>>> import numpy as np
>>> np.set_printoptions(suppress=True, linewidth=200)
>>> M = np.load("w.npy")
>>> M
array([[-20.12,  40.71, -19.96,  -1.17],
       [-20.86,  38.68, -20.91,   0.11],
       [-19.29,  36.9 , -20.61,   1.79],
       [-21.46,  39.4 , -20.48,   1.2 ],
       [-18.85,  41.67, -18.04,   0.74],
       [-21.72,  40.76, -19.55,  -0.13],
       [-21.89,  39.63, -21.24,   1.32],
       [-20.22,  41.26, -18.74,  -0.98],
       [-20.77,  40.71, -20.28,   1.32],
       [-18.84,  40.69, -18.69,  -0.77],
       [-19.21,  39.9 , -21.65,  -1.02],
       [-19.66,  40.41, -21.19,  -0.61],
       [-19.27,  39.56, -20.89,  -1.07],
       [-18.21,  41.58, -19.74,  -0.65],
       [-19.92,  39.83, -20.8 ,  -0.74],
       [-19.29,  39.88, -19.51,  -0.89],
       [-19.74,  40.18, -19.28,  -0.74],
       [-19.26,  39.07, -18.75,  -0.4 ]])
>>> A2 = np.c_[M[:, :2] @ np.array([[0, 2], [3, 1]]), np.array([0, 3, 2, 1, 3, 2, 2, 1, 2, 2, 0, 2, 3, 1, 0, 2, 3, 3])]
>>> A2.round(2)
array([[122.13,   0.47,   0.  ],
       [116.04,  -3.04,   3.  ],
       [110.7 ,  -1.68,   2.  ],
       [118.2 ,  -3.52,   1.  ],
       [125.01,   3.97,   3.  ],
       [122.28,  -2.68,   2.  ],
       [118.89,  -4.15,   2.  ],
       [123.78,   0.82,   1.  ],
       [122.13,  -0.83,   2.  ],
       [122.07,   3.01,   2.  ],
       [119.7 ,   1.48,   0.  ],
       [121.23,   1.09,   2.  ],
       [118.68,   1.02,   3.  ],
       [124.74,   5.16,   1.  ],
       [119.49,  -0.01,   0.  ],
       [119.64,   1.3 ,   2.  ],
       [120.54,   0.7 ,   3.  ],
       [117.21,   0.55,   3.  ]])
>>> np.linalg.matrix_rank(np.c_[M, A2])
np.int64(5)
>>> np.round(np.linalg.norm(A2 - M @ np.linalg.lstsq(M, A2)[0], axis=0), 2) + 0
array([0.  , 0.  , 4.17])
>>> np.round(np.linalg.norm(np.linalg.qr(M)[0].T @ A2, axis=0) ** 2 / ((A2 ** 2).sum(axis=0) + 1e-12), 2)
array([1.  , 1.  , 0.77])
>>> np.linalg.matrix_rank(A2)
np.int64(3)
>>> feats = np.cumsum(np.array([[-3, 1, 1, 3],
...     [-1, 0, -1, -5],
...     [1, -1, -4, 4],
...     [-2, -5, 2, -4],
...     [3, -4, -2, 3],
...     [-4, 0, 2, 4],
...     [0, -4, 5, 1],
...     [2, -4, 1, 5],
...     [3, -5, -3, 4],
...     [4, -1, 3, 2],
...     [3, -3, -5, 1],
...     [5, 3, 2, -2],
...     [-4, 0, 0, -1],
...     [-5, -2, -1, -2],
...     [-2, 0, 3, -4],
...     [-3, -5, 2, 1],
...     [3, 1, 3, -5],
...     [3, -5, -4, 0],
...     [5, -1, -5, 3],
...     [2, 5, 2, -3],
...     [-1, -3, -5, 0],
...     [0, -5, -5, 1],
...     [5, 2, 5, -2],
...     [2, 3, -2, -5]]), axis=0)
>>> feats
array([[ -3,   1,   1,   3],
       [ -4,   1,   0,  -2],
       [ -3,   0,  -4,   2],
       [ -5,  -5,  -2,  -2],
       [ -2,  -9,  -4,   1],
       [ -6,  -9,  -2,   5],
       [ -6, -13,   3,   6],
       [ -4, -17,   4,  11],
       [ -1, -22,   1,  15],
       [  3, -23,   4,  17],
       [  6, -26,  -1,  18],
       [ 11, -23,   1,  16],
       [  7, -23,   1,  15],
       [  2, -25,   0,  13],
       [  0, -25,   3,   9],
       [ -3, -30,   5,  10],
       [  0, -29,   8,   5],
       [  3, -34,   4,   5],
       [  8, -35,  -1,   8],
       [ 10, -30,   1,   5],
       [  9, -33,  -4,   5],
       [  9, -38,  -9,   6],
       [ 14, -36,  -4,   4],
       [ 16, -33,  -6,  -1]])
>>> cen = feats - feats.mean(axis=1)
Traceback (most recent call last):
  File "<python-input-12>", line 1, in <module>
    cen = feats - feats.mean(axis=1)
          ~~~~~~^~~~~~~~~~~~~~~~~~~~
ValueError: operands could not be broadcast together with shapes (24,4) (24,) 
>>> cen = feats - feats.mean(axis=0)
>>> U, sig, Vh = np.linalg.svd(cen, full_matrices=False)
>>> np.linalg.matrix_rank(cen)
np.int64(4)
>>> sig.round(2)
array([64.86, 29.98, 20.73, 12.06])
>>> round(float((sig ** 2).sum() ** 2 / (sig ** 4).sum()), 2)
1.72
>>> np.searchsorted(np.cumsum(sig ** 2) / (sig ** 2).sum(), 0.9) + 1
np.int64(3)
>>> np.round(sig ** 2 / (sig ** 2).sum(), 2)
array([0.74, 0.16, 0.08, 0.03])
>>> np.round(Vh[0] * np.sign(Vh[0, np.abs(Vh[0]).argmax()]), 2)
array([-0.4 ,  0.9 ,  0.02, -0.17])
>>> np.abs(U[:, 0]).argmax()
np.int64(1)
>>> np.round(np.abs(Vh[-1]), 2)
array([0.55, 0.19, 0.79, 0.19])
>>> x0 = np.array([-1, -2, -2, 2])
>>> y = feats @ x0
>>> y
array([ 5, -2, 15, 15, 30, 38, 38, 52, 73, 69, 84, 65, 67, 74, 62, 73, 52, 67, 80, 58, 75, 97, 74, 60])
>>> rng = np.random.default_rng(17396)
>>> y = y + 0.02 * rng.normal(size=24)
>>> y.round(2)
array([ 5.01, -2.  , 15.02, 15.01, 30.02, 37.99, 38.01, 52.01, 73.01, 68.99, 84.02, 65.  , 67.01, 73.95, 61.99, 73.06, 52.  , 66.96, 80.01, 57.97, 74.98, 97.02, 73.97, 59.99])
>>> coef, *_ = np.linalg.lstsq(feats, y)
>>> np.round(feats.T @ (y - feats @ coef), 2) + 0
array([0., 0., 0., 0.])
>>> coef.round(2)
array([-1., -2., -2.,  2.])
>>> feats.sum(axis=1)
array([  2,  -5,  -5, -14, -14, -12, -10,  -6,  -7,   1,  -3,   5,   0, -10, -13, -18, -16, -22, -20, -14, -23, -32, -22, -24])
>>> round(np.linalg.norm(feats), 2)
np.float64(134.88)
>>> feats.sum(axis=0)
array([  61, -516,   -1,  174])
>>> np.abs(feats).max()
np.int64(38)
>>> np.round(np.linalg.svd(feats, compute_uv=False), 2)
array([128.14,  32.96,  21.74,  14.6 ])
>>> feats.shape
(24, 4)
>>> cen = (feats - feats.mean(axis=0)) / feats.std(axis=0)
>>> np.argwhere(np.abs(cen) > 2)
array([[16,  2],
       [21,  2],
       [23,  0]])
>>> coef = np.linalg.lstsq(np.delete(cen, 3, axis=1), cen[:, 3])[0]
>>> coef.round(2)
array([ 0.16, -0.23,  0.44])
>>> np.round(1 - np.var(cen[:, 3] - np.delete(cen, 3, axis=1) @ coef), 2)
np.float64(0.26)
>>> J = np.load("mat.npy")
>>> J
array([[1., 4., 0., 0.],
       [4., 2., 4., 0.],
       [0., 4., 1., 4.],
       [0., 0., 4., 0.]])
>>> # symmetric, so the eigenvalues are real
>>> cen = M - M.mean(axis=0)
>>> evecs = np.linalg.svd(cen)[2][:1]
>>> A2 = cen - cen @ evecs.T @ evecs
>>> np.round(A2.std(axis=0), 2)
array([0.81, 0.68, 0.71, 0.72])
>>> w, evecs = np.linalg.eigvalsh(J)
Traceback (most recent call last):
  File "<python-input-50>", line 1, in <module>
    w, evecs = np.linalg.eigvalsh(J)
    ^^^^^^^^
ValueError: too many values to unpack (expected 2)
>>> w, evecs = np.linalg.eigh(J)
>>> (w > 1e-8).sum(), (w < -1e-8).sum()
(np.int64(2), np.int64(2))
>>> np.round(evecs.T @ J @ evecs, 2) + 0
array([[-5.33,  0.  ,  0.  ,  0.  ],
       [ 0.  , -1.67,  0.  ,  0.  ],
       [ 0.  ,  0.  ,  3.24,  0.  ],
       [ 0.  ,  0.  ,  0.  ,  7.77]])
>>> np.round(np.linalg.eigvalsh(J + 2 * np.eye(4)), 2)
array([-3.33,  0.33,  5.24,  9.77])
>>> np.round(np.abs(evecs[:, -1]), 2)
array([0.39, 0.66, 0.56, 0.29])
>>> np.unique(w.round(6) + 0, return_counts=True)[1]
array([1, 1, 1, 1])
>>> np.round(evecs @ np.diag(w) @ evecs.T, 2) + 0
array([[1., 4., 0., 0.],
       [4., 2., 4., 0.],
       [0., 4., 1., 4.],
       [0., 0., 4., 0.]])
>>> Q, evecs = np.linalg.qr(J[:, :1])[0], np.linalg.qr(J[:, 1:])[0]
>>> sig = np.linalg.svd(Q.T @ evecs, compute_uv=False)
>>> sig.round(2)
array([0.82])
>>> np.round(np.degrees(np.arccos(sig.clip(0, 1))), 2)
array([34.47])
>>> A2 = J[0, 0] * J[1:] - np.outer(J[1:, 0], J[0])
>>> A2
array([[  0., -14.,   4.,   0.],
       [  0.,   4.,   1.,   4.],
       [  0.,   0.,   4.,   0.]])
>>> np.linalg.matrix_rank(A2), np.linalg.matrix_rank(J)
(np.int64(3), np.int64(4))
>>> K = np.load("a.npy")
>>> K
array([[-0.44, -0.51,  0.09],
       [-0.28, -0.27, -0.01],
       [-0.18, -0.2 ,  0.02],
       [-0.32, -0.41,  0.11],
       [-0.17, -0.16, -0.01],
       [-0.45, -0.51,  0.08],
       [ 0.  ,  0.  ,  0.  ],
       [ 0.52,  0.59, -0.1 ],
       [ 0.06,  0.08, -0.02],
       [ 0.49,  0.56, -0.1 ],
       [-0.02,  0.04, -0.06],
       [ 0.81,  0.82, -0.04],
       [-0.48, -0.51,  0.04],
       [ 0.3 ,  0.35, -0.05],
       [ 0.7 ,  0.74, -0.09],
       [ 0.73,  0.78, -0.12],
       [ 0.6 ,  0.73, -0.23],
       [ 0.39,  0.48, -0.11],
       [-0.81, -0.83,  0.07],
       [-0.16, -0.24,  0.08],
       [-0.01,  0.04, -0.05],
       [ 0.85,  0.89, -0.17],
       [-0.08, -0.12,  0.04],
       [-0.05, -0.04, -0.01],
       [ 0.24,  0.24,  0.01],
       [ 0.41,  0.45, -0.04]])
>>> cen = K - K.mean(axis=1)
Traceback (most recent call last):
  File "<python-input-67>", line 1, in <module>
    cen = K - K.mean(axis=1)
          ~~^~~~~~~~~~~~~~~~
ValueError: operands could not be broadcast together with shapes (26,3) (26,) 
>>> cen = K - K.mean(axis=0)
>>> U, sig, Vh = np.linalg.svd(cen, full_matrices=False)
>>> (np.sign(U[:, 0]) == np.sign(U[0, 0])).astype(int)
array([1, 1, 1, 1, 1, 1, 1, 0, 1, 0, 1, 0, 1, 0, 0, 0, 0, 0, 1, 1, 1, 0, 1, 1, 0, 0])
>>> sig.round(2)
array([3.33, 0.25, 0.06])
>>> np.round(cen.mean(axis=0), 2) + 0
array([0., 0., 0.])
>>> round(np.log10(np.linalg.cond(K)))
2
>>> np.round(np.linalg.norm(K, 2) / np.linalg.norm(K), 2)
np.float64(1.0)
